>>> import numpy as np
>>> import numpy.linalg as la
>>> np.set_printoptions(suppress=True, linewidth=200)
>>> rnd = lambda a: np.round(a, 2) + 0
>>> feats = np.array([[1, -1, -1, 1, 0, 1, -1, -1],
...     [-2, -1, -1, -2, -1, -1, 2, -1],
...     [-2, -2, 0, 1, 1, -2, 0, -1],
...     [-1, 2, -1, 0, -1, 1, 0, -2],
...     [1, -1, 1, -1, -2, 0, 1, 1],
...     [2, 1, -2, 0, 1, 2, -2, -2],
...     [-2, 2, 1, 0, -1, -2, -2, -1],
...     [0, -2, 2, -1, 2, 2, 1, -1],
...     [-1, 1, 0, 2, -1, 2, 0, -1],
...     [0, -1, -1, 2, -2, -1, -2, 1],
...     [-1, -2, 2, 2, 1, -2, -1, 1]])
>>> feats
array([[ 1, -1, -1,  1,  0,  1, -1, -1],
       [-2, -1, -1, -2, -1, -1,  2, -1],
       [-2, -2,  0,  1,  1, -2,  0, -1],
       [-1,  2, -1,  0, -1,  1,  0, -2],
       [ 1, -1,  1, -1, -2,  0,  1,  1],
       [ 2,  1, -2,  0,  1,  2, -2, -2],
       [-2,  2,  1,  0, -1, -2, -2, -1],
       [ 0, -2,  2, -1,  2,  2,  1, -1],
       [-1,  1,  0,  2, -1,  2,  0, -1],
       [ 0, -1, -1,  2, -2, -1, -2,  1],
       [-1, -2,  2,  2,  1, -2, -1,  1]])
>>> ang = np.radians(180)
>>> r_ = np.eye(8)
>>> r_[7, 7] = r_[3, 3] = np.cos(ang)
>>> r_[7, 3], r_[3, 7] = -np.sin(ang), np.sin(ang)
>>> rnd(r_)
array([[ 1.,  0.,  0.,  0.,  0.,  0.,  0.,  0.],
       [ 0.,  1.,  0.,  0.,  0.,  0.,  0.,  0.],
       [ 0.,  0.,  1.,  0.,  0.,  0.,  0.,  0.],
       [ 0.,  0.,  0., -1.,  0.,  0.,  0.,  0.],
       [ 0.,  0.,  0.,  0.,  1.,  0.,  0.,  0.],
       [ 0.,  0.,  0.,  0.,  0.,  1.,  0.,  0.],
       [ 0.,  0.,  0.,  0.,  0.,  0.,  1.,  0.],
       [ 0.,  0.,  0.,  0.,  0.,  0.,  0., -1.]])
>>> Y = feats @ r_.T
>>> print(np.allclose(la.norm(feats, axis=1), la.norm(Y, axis=1)))
True
>>> rnd(la.svd(feats, compute_uv=False)), rnd(la.svd(Y, compute_uv=False))
(array([7.03, 6.14, 5.43, 4.66, 3.69, 3.38, 2.23, 0.74]), array([7.03, 6.14, 5.43, 4.66, 3.69, 3.38, 2.23, 0.74]))
